$ python3 -q
>>> import numpy as np
>>> import numpy.linalg as la
>>> np.set_printoptions(precision=2, suppress=True, linewidth=100, floatmode="fixed")
>>> u = np.array([1, 3, 1, 0]) + 0.5
>>> m1 = np.eye(4) - 2 * np.outer(u, u) / (u @ u)
>>> m1
array([[ 0.74, -0.62, -0.26, -0.09],
       [-0.62, -0.44, -0.62, -0.21],
       [-0.26, -0.62,  0.74, -0.09],
       [-0.09, -0.21, -0.09,  0.97]])
>>> # equal to its transpose
>>> x = np.array([2, -2, 2, 0])
>>> rhs = m1 @ x
>>> beta, lr = np.zeros(4), 1 / la.norm(m1, 2) ** 2
>>> for i in range(5):
...     beta -= lr * m1.T @ (m1 @ beta - rhs)
...     if i % 1 == 0: print(i, round(la.norm(m1 @ beta - rhs), 2))
... 
0 0.0
1 0.0
2 0.0
3 0.0
4 0.0
>>> beta.round(2) + 0
array([ 2.00, -2.00,  2.00,  0.00])
>>> round(la.cond(m1), 2)
np.float64(1.0)
>>> m1.ravel(order="F")
array([ 0.74, -0.62, -0.26, -0.09, -0.62, -0.44, -0.62, -0.21, -0.26, -0.62,  0.74, -0.09, -0.09,
       -0.21, -0.09,  0.97])
>>> t3 = m1.reshape(4, 2, -1)
>>> t3[:, 0]
array([[ 0.74, -0.62],
       [-0.62, -0.44],
       [-0.26, -0.62],
       [-0.09, -0.21]])
>>> np.einsum("ihd,ihd->ih", t3, t3)
array([[0.92, 0.08],
       [0.58, 0.42],
       [0.45, 0.55],
       [0.05, 0.95]])
>>> vals, evecs = la.eig(m1)
>>> np.sort(la.eigvals(la.inv(m1)))
array([-1.00,  1.00,  1.00,  1.00])
>>> vals
array([ 1.00, -1.00,  1.00,  1.00])
>>> x = np.array([1, 0, 3, 2])
>>> m1 * x
array([[ 0.74, -0.00, -0.79, -0.18],
       [-0.62, -0.00, -1.85, -0.41],
       [-0.26, -0.00,  2.21, -0.18],
       [-0.09, -0.00, -0.26,  1.94]])
>>> m1 @ (2 * x)
array([-0.47, -5.76,  3.53,  3.18])
>>> (m1 @ x).argmax()
np.int64(2)
>>> la.norm(m1 @ x) <= la.norm(m1, 2) * la.norm(x) + 1e-9
np.True_
>>> m1 @ np.eye(4)[2]
array([-0.26, -0.62,  0.74, -0.09])
>>> F = np.load("layer2.npy")
>>> F
array([[-1.80,  0.23,  0.06,  0.39, -0.71, -0.78,  0.34, -0.38,  0.46],
       [ 0.23, -0.55, -0.25,  0.05, -0.35,  0.67,  0.68,  0.66, -0.30],
       [ 0.06, -0.25, -2.05,  0.12, -0.54, -0.94, -0.47, -0.09, -0.62],
       [ 0.39,  0.05,  0.12, -0.85,  0.42,  0.28, -0.77,  0.22, -0.97],
       [-0.71, -0.35, -0.54,  0.42,  0.33,  1.03,  0.06,  0.59,  0.81],
       [-0.78,  0.67, -0.94,  0.28,  1.03, -1.14, -0.03, -0.13, -0.22],
       [ 0.34,  0.68, -0.47, -0.77,  0.06, -0.03, -0.70,  0.37,  0.85],
       [-0.38,  0.66, -0.09,  0.22,  0.59, -0.13,  0.37,  0.97, -0.14],
       [ 0.46, -0.30, -0.62, -0.97,  0.81, -0.22,  0.85, -0.14, -1.22]])
>>> vals, evecs = la.eigh(F)
>>> x = np.array([1, 2, 1, 2, 2, 0, 2, 2, -1])
>>> np.round(la.eigvalsh(F[1:, 1:]), 2) + 0
array([-3.00, -2.26, -2.00, -1.68,  0.00,  0.86,  1.00,  1.87])
>>> round(np.abs(F).sum(axis=1).max(), 2), round(np.abs(vals).max(), 2)
(np.float64(5.59), np.float64(3.0))
>>> round(la.norm(F, 2) / la.norm(F), 2)
np.float64(0.52)
>>> J = np.array([[-2, 0, 0, 0], [0, 0, 0, 4], [0, 0, -1, 0], [0, -5, 0, 0]])
>>> x = np.array([1, -1, -1, -2])
>>> h1 = np.maximum(J @ x, 0)
>>> np.tanh(J @ x)
array([-0.96, -1.00,  0.76,  1.00])
>>> J * (h1 > 1e-9)[:, None]
array([[ 0,  0,  0,  0],
       [ 0,  0,  0,  0],
       [ 0,  0, -1,  0],
       [ 0, -5,  0,  0]])
>>> J.T @ h1
array([  0, -25,  -1,   0])
>>> A2 = J / la.norm(J, axis=1, keepdims=True)
>>> C2 = A2 @ A2.T
>>> np.degrees(np.arccos(np.clip(C2[2, 1], -1, 1)))
np.float64(90.0)
>>> (np.abs(C2) > 0.9).astype(int)
array([[1, 0, 0, 0],
       [0, 1, 0, 0],
       [0, 0, 1, 0],
       [0, 0, 0, 1]])
>>> la.pinv(J)
array([[-0.50,  0.00,  0.00,  0.00],
       [ 0.00,  0.00,  0.00, -0.20],
       [ 0.00,  0.00, -1.00,  0.00],
       [ 0.00,  0.25,  0.00,  0.00]])
>>> la.svd(J, compute_uv=False)
array([5.00, 4.00, 2.00, 1.00])
>>> la.norm(J, axis=0)
array([2.00, 5.00, 1.00, 4.00])
>>> J @ J
array([[  4,   0,   0,   0],
       [  0, -20,   0,   0],
       [  0,   0,   1,   0],
       [  0,   0,   0, -20]])
>>> (J != 0).astype(int)
array([[1, 0, 0, 0],
       [0, 0, 0, 1],
       [0, 0, 1, 0],
       [0, 1, 0, 0]])
>>> np.flatnonzero(la.matrix_power((J != 0) + (J.T != 0) + np.eye(4), 4)[2])
array([2])
>>> rng = np.random.default_rng(115)
>>> feats = np.eye(10, dtype=int)[rng.permutation(10)]
>>> feats
array([[0, 1, 0, 0, 0, 0, 0, 0, 0, 0],
       [0, 0, 0, 0, 1, 0, 0, 0, 0, 0],
       [0, 0, 0, 0, 0, 0, 1, 0, 0, 0],
       [0, 0, 0, 0, 0, 0, 0, 0, 1, 0],
       [0, 0, 0, 0, 0, 0, 0, 1, 0, 0],
       [0, 0, 0, 0, 0, 0, 0, 0, 0, 1],
       [0, 0, 0, 0, 0, 1, 0, 0, 0, 0],
       [1, 0, 0, 0, 0, 0, 0, 0, 0, 0],
       [0, 0, 0, 1, 0, 0, 0, 0, 0, 0],
       [0, 0, 1, 0, 0, 0, 0, 0, 0, 0]])
>>> # 3 groups of indices that never mix
>>> np.sort(np.abs(la.eigvals(feats)))
array([1.00, 1.00, 1.00, 1.00, 1.00, 1.00, 1.00, 1.00, 1.00, 1.00])
>>> la.matrix_power(feats, 3)
array([[0, 0, 0, 0, 0, 0, 0, 1, 0, 0],
       [1, 0, 0, 0, 0, 0, 0, 0, 0, 0],
       [0, 0, 0, 0, 0, 0, 0, 0, 0, 1],
       [0, 0, 0, 0, 0, 0, 0, 0, 1, 0],
       [0, 1, 0, 0, 0, 0, 0, 0, 0, 0],
       [0, 0, 0, 0, 0, 0, 1, 0, 0, 0],
       [0, 0, 1, 0, 0, 0, 0, 0, 0, 0],
       [0, 0, 0, 0, 1, 0, 0, 0, 0, 0],
       [0, 0, 0, 1, 0, 0, 0, 0, 0, 0],
       [0, 0, 0, 0, 0, 1, 0, 0, 0, 0]])
>>> np.allclose(feats @ feats.T, feats.T @ feats)
True
>>> np.trace(feats)
np.int64(0)
>>> np.round(np.abs(la.eigvals(feats)).max(), 2)
np.float64(1.0)
>>> W1 = np.array([[4, 2, 1, 3, 2],
...     [1, 0, 3, 5, 0],
...     [3, 4, 5, 2, 0],
...     [0, 5, 1, 0, 3],
...     [5, 5, 3, 3, 4],
...     [3, 3, 2, 4, 1],
...     [2, 1, 5, 1, 4],
...     [0, 0, 1, 3, 3],
...     [0, 0, 2, 0, 3],
...     [1, 2, 2, 4, 0]])
>>> beta = np.array([-2, -2, 2, 2, 1])
>>> act = np.maximum(feats @ W1 + beta, 0)
>>> act
array([[0, 0, 5, 7, 1],
       [3, 3, 5, 5, 5],
       [0, 0, 7, 3, 5],
       [0, 0, 4, 2, 4],
       [0, 0, 3, 5, 4],
       [0, 0, 4, 6, 1],
       [1, 1, 4, 6, 2],
       [2, 0, 3, 5, 3],
       [0, 3, 3, 2, 4],
       [1, 2, 7, 4, 1]])
>>> (act > 0).astype(int)
array([[0, 0, 1, 1, 1],
       [1, 1, 1, 1, 1],
       [0, 0, 1, 1, 1],
       [0, 0, 1, 1, 1],
       [0, 0, 1, 1, 1],
       [0, 0, 1, 1, 1],
       [1, 1, 1, 1, 1],
       [1, 0, 1, 1, 1],
       [0, 1, 1, 1, 1],
       [1, 1, 1, 1, 1]])
>>> (act > 0).mean(axis=0)
array([0.40, 0.40, 1.00, 1.00, 1.00])
>>> W2 = np.array([[0, 7], [6, 7], [1, 5], [4, 2], [5, -1]])
>>> W1 @ W2
array([[35, 51],
       [23, 32],
       [37, 78],
       [46, 37],
       [65, 87],
       [41, 59],
       [35, 44],
       [28,  8],
       [17,  7],
       [30, 39]])
>>> act @ W2
array([[38, 38],
       [68, 72],
       [44, 36],
       [32, 20],
       [43, 21],
       [33, 31],
       [44, 44],
       [38, 36],
       [49, 36],
       [40, 63]])
>>> (act @ W2).round(6).argmax(axis=1)
array([0, 1, 0, 0, 0, 0, 0, 0, 0, 1])
>>> feats @ np.ones(10)
array([1.00, 1.00, 1.00, 1.00, 1.00, 1.00, 1.00, 1.00, 1.00, 1.00])
>>> la.matrix_power(feats, 2)
array([[0, 0, 0, 0, 1, 0, 0, 0, 0, 0],
       [0, 0, 0, 0, 0, 0, 0, 1, 0, 0],
       [0, 0, 0, 0, 0, 1, 0, 0, 0, 0],
       [0, 0, 0, 1, 0, 0, 0, 0, 0, 0],
       [1, 0, 0, 0, 0, 0, 0, 0, 0, 0],
       [0, 0, 1, 0, 0, 0, 0, 0, 0, 0],
       [0, 0, 0, 0, 0, 0, 0, 0, 0, 1],
       [0, 1, 0, 0, 0, 0, 0, 0, 0, 0],
       [0, 0, 0, 0, 0, 0, 0, 0, 1, 0],
       [0, 0, 0, 0, 0, 0, 1, 0, 0, 0]])
>>> pr = np.eye(10)[1]
>>> for _ in range(3):
...     pr = pr @ feats
...     print(pr.round(2))
... 
[0.00 0.00 0.00 0.00 1.00 0.00 0.00 0.00 0.00 0.00]
[0.00 0.00 0.00 0.00 0.00 0.00 0.00 1.00 0.00 0.00]
[1.00 0.00 0.00 0.00 0.00 0.00 0.00 0.00 0.00 0.00]
>>> A2 = np.array([[1, 1], [1, -1]])
>>> M = np.kron(A2, np.kron(A2, A2))[rng.permutation(8)][:6]
>>> M
array([[ 1, -1,  1, -1,  1, -1,  1, -1],
       [ 1,  1,  1,  1, -1, -1, -1, -1],
       [ 1,  1, -1, -1, -1, -1,  1,  1],
       [ 1, -1,  1, -1, -1,  1, -1,  1],
       [ 1,  1, -1, -1,  1,  1, -1, -1],
       [ 1,  1,  1,  1,  1,  1,  1,  1]])
>>> A2 = M[0, 0] * M[1:] - np.outer(M[1:, 0], M[0])
>>> A2
array([[ 0,  2,  0,  2, -2,  0, -2,  0],
       [ 0,  2, -2,  0, -2,  0,  0,  2],
       [ 0,  0,  0,  0, -2,  2, -2,  2],
       [ 0,  2, -2,  0,  0,  2, -2,  0],
       [ 0,  2,  0,  2,  0,  2,  0,  2]])
>>> la.matrix_rank(A2), la.matrix_rank(M)
(np.int64(5), np.int64(6))
>>> M[:, 0] / M[0, 0]
array([1.00, 1.00, 1.00, 1.00, 1.00, 1.00])
>>> np.flatnonzero(~A2.round(6).any(axis=1))
array([], dtype=int64)
>>> def softmax(z):
...     e = np.exp(z - z.max(axis=-1, keepdims=True))
...     return e / e.sum(axis=-1, keepdims=True)
... 
>>> np.round(softmax(10 * A2[3]), 2) + 0
array([0.00, 0.50, 0.00, 0.00, 0.00, 0.50, 0.00, 0.00])
>>> scores = A2 @ A2.T / np.sqrt(8)
>>> softmax(scores)
array([[0.81, 0.05, 0.05, 0.05, 0.05],
       [0.05, 0.81, 0.05, 0.05, 0.05],
       [0.05, 0.05, 0.81, 0.05, 0.05],
       [0.05, 0.05, 0.05, 0.81, 0.05],
       [0.05, 0.05, 0.05, 0.05, 0.81]])
>>> softmax(scores).round(6).argmax(axis=1)
array([0, 1, 2, 3, 4])
>>> A2 = M / np.sqrt((M ** 2).mean(axis=1, keepdims=True))
>>> la.matrix_rank(A2) == la.matrix_rank(M)
np.True_
>>> la.norm(A2, axis=1)
array([2.83, 2.83, 2.83, 2.83, 2.83, 2.83])
>>> M - M.mean(axis=1, keepdims=True)
array([[ 1.00, -1.00,  1.00, -1.00,  1.00, -1.00,  1.00, -1.00],
       [ 1.00,  1.00,  1.00,  1.00, -1.00, -1.00, -1.00, -1.00],
       [ 1.00,  1.00, -1.00, -1.00, -1.00, -1.00,  1.00,  1.00],
       [ 1.00, -1.00,  1.00, -1.00, -1.00,  1.00, -1.00,  1.00],
       [ 1.00,  1.00, -1.00, -1.00,  1.00,  1.00, -1.00, -1.00],
       [ 0.00,  0.00,  0.00,  0.00,  0.00,  0.00,  0.00,  0.00]])
>>> t3 = np.stack([M, 4 * M, M[::-1]])
>>> (t3 @ M.T).shape
(3, 6, 6)
>>> np.einsum("bij,cij->bc", t3, t3)
array([[ 48, 192,   0],
       [192, 768,   0],
       [  0,   0,  48]])
>>> la.matrix_rank(t3.reshape(3, -1))
np.int64(2)
>>> la.norm(t3, axis=(1, 2))
array([ 6.93, 27.71,  6.93])
>>> data = np.diag(20 * np.array([3, 3, 2])) + np.array([[1, 2, 2], [0, 1, -2], [-2, -1, 2]])
>>> data
array([[61,  2,  2],
       [ 0, 61, -2],
       [-2, -1, 42]])
>>> np.round(softmax(10 * data[1]), 2) + 0
array([0.00, 1.00, 0.00])
>>> np.round(softmax(data[1]), 2) + 0
array([0.00, 1.00, 0.00])
>>> scores = data @ data.T / np.sqrt(3)
>>> softmax(scores)[1] @ data
array([ 0.00, 61.00, -2.00])
>>> A2 = np.array([[5, 4], [2, 2]])
>>> W2 = np.kron(A2, data)
>>> W2.shape
(6, 6)
>>> round(la.norm(W2, 2), 2), round(la.norm(A2, 2) * la.norm(data, 2), 2)
(np.float64(434.16), np.float64(434.16))
>>> W2
array([[305,  10,  10, 244,   8,   8],
       [  0, 305, -10,   0, 244,  -8],
       [-10,  -5, 210,  -8,  -4, 168],
       [122,   4,   4, 122,   4,   4],
       [  0, 122,  -4,   0, 122,  -4],
       [ -4,  -2,  84,  -4,  -2,  84]])
>>> round(float(la.det(data[::-1])), 2)
-156412.0
>>> np.einsum("ij,ji->", data, data)
np.int64(9202)
>>> la.eigvals(data)
array([42.13, 60.28, 61.59])
>>> np.einsum("ii->", data)
np.int64(164)
>>> A2 = np.array([[0, 2], [1, 3], [3, 1]])
>>> np.einsum("ij,ij->i", data, data)
array([3729, 3725, 1769])
>>> np.einsum("ik,kj->ij", data, A2)
array([[  8, 130],
       [ 55, 181],
       [125,  35]])
>>> la.matrix_rank(np.vstack([data, A2.T]))
np.int64(3)
>>> np.einsum("ij->j", data)
array([59, 62, 42])
>>> np.einsum("ik,kj->ji", data, A2)
array([[  8,  55, 125],
       [130, 181,  35]])
>>> lab = rng.permutation(3)
>>> lab
array([2, 1, 0])
>>> A2 = data[lab][:, lab]
>>> np.trace(A2)
np.int64(164)
>>> round(la.det(A2), 2), np.round(la.det(data[lab]), 2)
(np.float64(156412.0), np.float64(-156412.0))
>>> K = np.load("w.npy")
>>> K
array([[ 0, -2, -2, -9],
       [ 2,  0,  5,  4],
       [ 2, -5,  0,  1],
       [ 9, -4, -1,  0]])
>>> A2 = la.inv(data)
>>> np.round(la.inv(A2), 2) + 0
array([[61.00,  2.00,  2.00],
       [ 0.00, 61.00, -2.00],
       [-2.00, -1.00, 42.00]])
>>> np.round(la.det(data) * la.det(A2), 2)
np.float64(1.0)
>>> A2 = K / la.norm(K, axis=1, keepdims=True)
>>> C2 = A2 @ A2.T
>>> np.argwhere(np.triu(np.abs(C2) > 0.95, 1))
array([], shape=(0, 2), dtype=int64)
>>> (C2 - 2 * np.eye(4)).round(6).argmax(axis=1)
array([3, 2, 3, 2])
>>> la.norm(A2, axis=1)
array([1.00, 1.00, 1.00, 1.00])
>>> C2[1]
array([-0.73,  1.00,  0.22,  0.20])
>>> (np.abs(C2) > 0.9).astype(int)
array([[1, 0, 0, 0],
       [0, 1, 0, 0],
       [0, 0, 1, 0],
       [0, 0, 0, 1]])
>>> x = np.array([0, 1, 0, 0])
>>> np.round(la.eigvals(K).real, 2) + 0
array([0.00, 0.00, 0.00, 0.00])
>>> round(la.det(K), 2)
np.float64(1521.0)
>>> q = la.solve(np.eye(4) - K, np.eye(4) + K)
>>> round(float(la.det(q)), 2)
1.0
>>> arr = -1 * np.eye(5) + np.ones((5, 5))
>>> arr
array([[0.00, 1.00, 1.00, 1.00, 1.00],
       [1.00, 0.00, 1.00, 1.00, 1.00],
       [1.00, 1.00, 0.00, 1.00, 1.00],
       [1.00, 1.00, 1.00, 0.00, 1.00],
       [1.00, 1.00, 1.00, 1.00, 0.00]])
>>> # symmetric
>>> vals, evecs = la.eig(arr)
>>> np.sort(la.eigvals(arr @ arr))
array([ 1.00,  1.00,  1.00,  1.00, 16.00])
>>> vals
array([-1.00,  4.00, -1.00, -1.00, -1.00])
>>> round(float(np.prod(vals)), 2)
4.0
>>> A2 = data / np.sqrt((data ** 2).mean(axis=1, keepdims=True))
>>> la.matrix_rank(data - data.mean(axis=1, keepdims=True))
np.int64(2)
>>> A2[0]
array([1.73, 0.06, 0.06])
>>> la.matrix_rank(A2) == la.matrix_rank(data)
np.True_
>>> data - data.mean(axis=1, keepdims=True)
array([[ 39.33, -19.67, -19.67],
       [-19.67,  41.33, -21.67],
       [-15.00, -14.00,  29.00]])
